% python3 -q
>>> import numpy as np
>>> from numpy import linalg as LA
>>> np.set_printoptions(suppress=True, linewidth=160)
>>> A = np.array([[4.0, 1.0, 1.0, 1.0, 1.0, 1.0, 1.0, 1.0],
...     [1.0, 4.0, 1.0, 1.0, 1.0, 1.0, 1.0, 1.0],
...     [1.0, 1.0, 4.0, 1.0, 1.0, 1.0, 1.0, 1.0],
...     [1.0, 1.0, 1.0, 4.0, 1.0, 1.0, 1.0, 1.0],
...     [1.0, 1.0, 1.0, 1.0, 4.0, 1.0, 1.0, 1.0],
...     [1.0, 1.0, 1.0, 1.0, 1.0, 4.0, 1.0, 1.0],
...     [1.0, 1.0, 1.0, 1.0, 1.0, 1.0, 4.0, 1.0],
...     [1.0, 1.0, 1.0, 1.0, 1.0, 1.0, 1.0, 4.0]])
>>> A
array([[4., 1., 1., 1., 1., 1., 1., 1.],
       [1., 4., 1., 1., 1., 1., 1., 1.],
       [1., 1., 4., 1., 1., 1., 1., 1.],
       [1., 1., 1., 4., 1., 1., 1., 1.],
       [1., 1., 1., 1., 4., 1., 1., 1.],
       [1., 1., 1., 1., 1., 4., 1., 1.],
       [1., 1., 1., 1., 1., 1., 4., 1.],
       [1., 1., 1., 1., 1., 1., 1., 4.]])
>>> # equal to its transpose
>>> vec = np.ones(8)
>>> for _ in range(5):
...     vec = A @ vec
...     vec /= LA.norm(vec)
...     print(round(vec @ A @ vec, 1))
... 
11.0
11.0
11.0
11.0
11.0
>>> vec.round(1)
array([0.4, 0.4, 0.4, 0.4, 0.4, 0.4, 0.4, 0.4])
>>> (A @ A)[0]
array([23., 14., 14., 14., 14., 14., 14., 14.])
>>> np.round(LA.matrix_power(A, 2), 1)
array([[23., 14., 14., 14., 14., 14., 14., 14.],
       [14., 23., 14., 14., 14., 14., 14., 14.],
       [14., 14., 23., 14., 14., 14., 14., 14.],
       [14., 14., 14., 23., 14., 14., 14., 14.],
       [14., 14., 14., 14., 23., 14., 14., 14.],
       [14., 14., 14., 14., 14., 23., 14., 14.],
       [14., 14., 14., 14., 14., 14., 23., 14.],
       [14., 14., 14., 14., 14., 14., 14., 23.]])
>>> print(np.allclose(A, A.T))
True
>>> round(LA.det(A), 1)
np.float64(24057.0)
>>> (A + A.T) / 2
array([[4., 1., 1., 1., 1., 1., 1., 1.],
       [1., 4., 1., 1., 1., 1., 1., 1.],
       [1., 1., 4., 1., 1., 1., 1., 1.],
       [1., 1., 1., 4., 1., 1., 1., 1.],
       [1., 1., 1., 1., 4., 1., 1., 1.],
       [1., 1., 1., 1., 1., 4., 1., 1.],
       [1., 1., 1., 1., 1., 1., 4., 1.],
       [1., 1., 1., 1., 1., 1., 1., 4.]])
>>> A @ A
array([[23., 14., 14., 14., 14., 14., 14., 14.],
       [14., 23., 14., 14., 14., 14., 14., 14.],
       [14., 14., 23., 14., 14., 14., 14., 14.],
       [14., 14., 14., 23., 14., 14., 14., 14.],
       [14., 14., 14., 14., 23., 14., 14., 14.],
       [14., 14., 14., 14., 14., 23., 14., 14.],
       [14., 14., 14., 14., 14., 14., 23., 14.],
       [14., 14., 14., 14., 14., 14., 14., 23.]])
>>> np.trace(A)
np.float64(32.0)
>>> assert A == A.T
Traceback (most recent call last):
  File "<python-input-16>", line 1, in <module>
    assert A == A.T
           ^^^^^^^^
ValueError: The truth value of an array with more than one element is ambiguous. Use a.any() or a.all()
>>> r0 = np.array([5, -1, 4, 0, -2, -5, 2, -4])
>>> out = A + np.outer(r0, np.eye(8)[7])
>>> print(np.round(LA.det(out) / LA.det(A), 1), np.round(1 + LA.solve(A, r0)[7], 1))
-0.3 -0.3
>>> LA.matrix_rank(LA.inv(out) - LA.inv(A), tol=1e-8)
np.int64(1)
>>> np.round(LA.norm(A, axis=1), 1)
array([4.8, 4.8, 4.8, 4.8, 4.8, 4.8, 4.8, 4.8])
>>> np.round(LA.norm(A, axis=0), 1)
array([4.8, 4.8, 4.8, 4.8, 4.8, 4.8, 4.8, 4.8])
>>> A[1] @ A[7]
np.float64(14.0)
>>> round(LA.norm(A[1] - A[7]), 1)
np.float64(4.2)
>>> arr = np.loadtxt("x.csv", delimiter=",")
>>> arr
array([[ 0.,  9., -9.,  0.,  6., -6.],
       [-9.,  6., -3., -6.,  4., -2.],
       [ 0., -3.,  0.,  0., -2.,  0.],
       [ 0.,  6., -6.,  0., -3.,  3.],
       [-6.,  4., -2.,  3., -2.,  1.],
       [ 0., -2.,  0.,  0.,  1.,  0.]])
>>> out = LA.inv(arr)
>>> out.round(1) + 0
array([[ 0. ,  0. ,  0. ,  0. , -0.1, -0.1],
       [ 0. ,  0. , -0.1,  0. ,  0. , -0.3],
       [ 0. ,  0. , -0.1, -0.1,  0. , -0.3],
       [ 0. , -0.1, -0.1,  0. ,  0.1,  0.1],
       [ 0. ,  0. , -0.3,  0. ,  0. ,  0.4],
       [-0.1,  0. , -0.3,  0.1,  0. ,  0.4]])
>>> np.round(arr @ out, 1) + 0
array([[1., 0., 0., 0., 0., 0.],
       [0., 1., 0., 0., 0., 0.],
       [0., 0., 1., 0., 0., 0.],
       [0., 0., 0., 1., 0., 0.],
       [0., 0., 0., 0., 1., 0.],
       [0., 0., 0., 0., 0., 1.]])
>>> (np.abs(out) > 1e-9).astype(int)
array([[1, 1, 1, 1, 1, 1],
       [0, 0, 1, 0, 0, 1],
       [1, 0, 1, 1, 0, 1],
       [1, 1, 1, 1, 1, 1],
       [0, 0, 1, 0, 0, 1],
       [1, 0, 1, 1, 0, 1]])
>>> np.round(LA.det(arr) * LA.det(out), 1)
np.float64(1.0)
>>> round(float(LA.slogdet(arr)[0]), 1)
-1.0
>>> np.round(LA.cond(arr), 1)
np.float64(15.6)
>>> rng = np.random.default_rng(3311)
>>> lab = rng.permutation(6)
>>> out = arr[:, lab] * rng.choice([-1, 1], 6)
>>> out
array([[-0.,  6., -0., -9.,  6.,  9.],
       [ 9.,  2.,  6., -6.,  4.,  3.],
       [-0., -0., -0.,  3., -2., -0.],
       [-0., -3., -0., -6., -3.,  6.],
       [ 6., -1., -3., -4., -2.,  2.],
       [-0., -0., -0.,  2.,  1., -0.]])
>>> U, _, Vt = LA.svd(arr.T @ out)
>>> print(np.round(U @ Vt, 1) + 0)
[[-1.  0.  0.  0.  0.  0.]
 [ 0.  0.  0. -1.  0.  0.]
 [ 0.  0.  0.  0.  0. -1.]
 [ 0.  0. -1.  0.  0.  0.]
 [ 0.  0.  0.  0.  1.  0.]
 [ 0. -1.  0.  0.  0.  0.]]
>>> vec = np.array([-3, 2, -3, 4, 2, 0])
>>> rhs = out @ vec
>>> rhs
array([-12., -57.,   8., -36., -31.,  10.])
>>> np.round(LA.solve(out, rhs + out[:, 4]), 1) + 0
array([-3.,  2., -3.,  4.,  3.,  0.])
>>> np.round(LA.solve(out, rhs), 1) + 0
array([-3.,  2., -3.,  4.,  2.,  0.])
>>> gram = arr.T @ arr
>>> LA.matrix_rank(gram)
np.int64(6)
>>> np.diag(gram)
array([117., 182., 130.,  45.,  70.,  50.])
>>> np.allclose(gram, gram.T)
True
>>> np.trace(gram), (arr ** 2).sum()
(np.float64(594.0), np.float64(594.0))
>>> np.round(LA.eigvalsh(gram)[::-1], 1)
array([377.3,  99.6,  86.1,  22.7,   6.8,   1.5])
>>> def softmax(z):
...     e = np.exp(z - z.max(axis=-1, keepdims=True))
...     return e / e.sum(axis=-1, keepdims=True)
... 
>>> np.round(softmax(arr[1] + -3), 1) + 0
array([0. , 0.9, 0. , 0. , 0.1, 0. ])
>>> print(np.round(softmax(arr).sum(axis=1), 1))
[1. 1. 1. 1. 1. 1.]
>>> np.round(softmax(arr[1]), 1) + 0
array([0. , 0.9, 0. , 0. , 0.1, 0. ])
>>> S = arr @ arr.T / np.sqrt(6)
>>> print(np.round(softmax(S + np.triu(np.full(S.shape, -np.inf), 1)), 1) + 0)
[[1.  0.  0.  0.  0.  0. ]
 [0.  1.  0.  0.  0.  0. ]
 [0.  0.  1.  0.  0.  0. ]
 [0.  0.  0.  1.  0.  0. ]
 [0.  0.  0.  0.  1.  0. ]
 [0.  0.  0.4 0.  0.  0.6]]
>>> np.round(softmax(S), 1) + 0
array([[1. , 0. , 0. , 0. , 0. , 0. ],
       [0. , 1. , 0. , 0. , 0. , 0. ],
       [0. , 0. , 1. , 0. , 0. , 0. ],
       [0. , 0. , 0. , 1. , 0. , 0. ],
       [0. , 0. , 0. , 0. , 1. , 0. ],
       [0. , 0. , 0.4, 0. , 0. , 0.6]])
>>> mat = np.loadtxt("w.csv", delimiter=",")
>>> print(mat)
[[ 1.   0.  -0.9  0.9  0.4 -0.3  0.6 -0.1]
 [ 2.2  0.2 -2.3  2.2  1.1 -1.2  2.3  0.1]
 [ 1.3 -0.1 -1.1  1.   0.5 -0.4  0.9  0.1]
 [-1.3 -0.1  1.3 -1.3 -0.5  0.7 -1.3 -0.1]
 [ 4.6  0.  -4.7  4.8  2.5 -2.5  4.5  0. ]
 [-1.5 -0.1  1.4 -1.5 -0.9  0.6 -1.4  0. ]
 [ 1.1  0.  -0.9  0.9  0.4 -0.4  0.8 -0.1]
 [ 0.4 -0.1 -0.3  0.4  0.1 -0.3  0.6 -0.1]
 [-0.5  0.   0.4 -0.4 -0.1  0.2 -0.6  0.1]
 [ 1.7  0.2 -1.5  1.5  0.8 -0.6  1.4  0.1]
 [ 2.1  0.  -2.1  2.   1.  -1.1  2.1  0. ]
 [-1.4  0.1  1.4 -1.4 -0.8  0.8 -1.6  0. ]
 [ 1.8  0.  -1.8  1.9  0.9 -1.   2.   0. ]
 [-1.1 -0.1  1.1 -1.1 -0.5  0.6 -0.9  0. ]
 [-0.8  0.1  0.8 -0.9 -0.3  0.5 -0.8 -0.1]
 [-0.2  0.1  0.7 -0.4 -0.2  0.3 -0.3  0.1]
 [ 0.9  0.  -0.7  0.9  0.3 -0.4  0.7 -0.1]
 [-1.2  0.1  1.4 -1.4 -0.7  0.7 -1.4  0. ]
 [-1.2  0.   0.7 -0.8 -0.5  0.5 -1.1  0. ]
 [ 3.7  0.2 -3.7  3.9  2.  -2.1  3.7  0. ]
 [ 1.3 -0.1 -1.5  1.3  0.8 -0.8  1.6 -0.1]
 [-2.4  0.   2.5 -2.6 -1.3  1.2 -2.5  0. ]
 [-1.7  0.   1.8 -1.8 -0.8  0.8 -1.7  0.1]
 [-4.1  0.   4.1 -4.2 -1.9  2.  -3.9 -0.2]
 [ 0.9  0.  -0.9  1.1  0.5 -0.6  1.1 -0.1]
 [-0.4 -0.1  0.3 -0.1 -0.2  0.1 -0.1 -0.1]
 [ 2.1  0.  -2.2  2.1  1.1 -1.1  2.3  0. ]
 [ 3.7 -0.1 -3.8  3.6  1.9 -1.7  3.8  0.1]
 [ 1.8  0.  -1.9  1.8  1.1 -0.9  1.8  0. ]
 [-1.  -0.1  1.  -1.  -0.6  0.5 -0.8  0.1]
 [ 1.7 -0.2 -2.   1.7  1.  -1.1  1.8 -0.2]
 [-0.3  0.1  0.4 -0.2 -0.2  0.3 -0.2  0. ]]
>>> dist = LA.norm(mat[:, None] - mat[None], axis=-1)
>>> dist[21].round(6).argsort(kind="stable")[:4]
array([21, 22, 11,  5])
>>> np.flatnonzero(dist[21] < dist.mean() / 2)
array([ 5, 11, 21, 22])
>>> dist.shape
(32, 32)
>>> print(LA.matrix_rank(dist ** 2))
10
>>> np.round(LA.norm(mat, axis=1), 1)
array([ 1.8,  4.8,  2.3,  2.7, 10. ,  3.1,  1.9,  0.9,  1. ,  3.2,  4.4,  3.1,  4. ,  2.2,  1.8,  1. ,  1.7,  2.9,  2.1,  8. ,  3.1,  5.3,  3.7,  8.6,  2.2,
        0.6,  4.6,  7.9,  3.9,  2.1,  3.9,  0.7])
>>> np.round(LA.norm(mat - mat.mean(axis=0), axis=1), 1)
array([1. , 3.9, 1.4, 3.6, 9.1, 4. , 1.1, 0.3, 1.9, 2.4, 3.5, 4. , 3.1, 3.1, 2.6, 1.8, 0.8, 3.8, 2.9, 7.2, 2.2, 6.2, 4.6, 9.5, 1.3, 1.4, 3.7, 7. , 3. , 2.9,
       3. , 1.5])
>>> dist.mean(axis=1).argmax()
np.int64(23)
>>> print(dist[:5, :5].round(1))
[[ 0.   3.1  0.5  4.5  8.2]
 [ 3.1  0.   2.6  7.5  5.2]
 [ 0.5  2.6  0.   5.   7.7]
 [ 4.5  7.5  5.   0.  12.7]
 [ 8.2  5.2  7.7 12.7  0. ]]
>>> vec = np.array([3, -5, 5, -2, -2, 3])
>>> rhs = arr @ vec
>>> print(rhs)
[-120.  -74.   19.  -45.  -47.    8.]
>>> np.round(LA.solve(arr, rhs), 1)
array([ 3., -5.,  5., -2., -2.,  3.])
>>> np.round(LA.solve(arr, arr[:, 5]), 1) + 0
array([0., 0., 0., 0., 0., 1.])
>>> cen = mat - mat.mean(axis=0)
>>> evecs = LA.svd(cen)[2][:1]
>>> out = cen - cen @ evecs.T @ evecs
>>> LA.norm(out, axis=1).round(6).argmax()
np.int64(18)
>>> np.round((cen @ evecs.T).std(axis=0), 1)
array([4.])
>>> round(float(LA.norm(out) / LA.norm(cen)), 1)
0.1
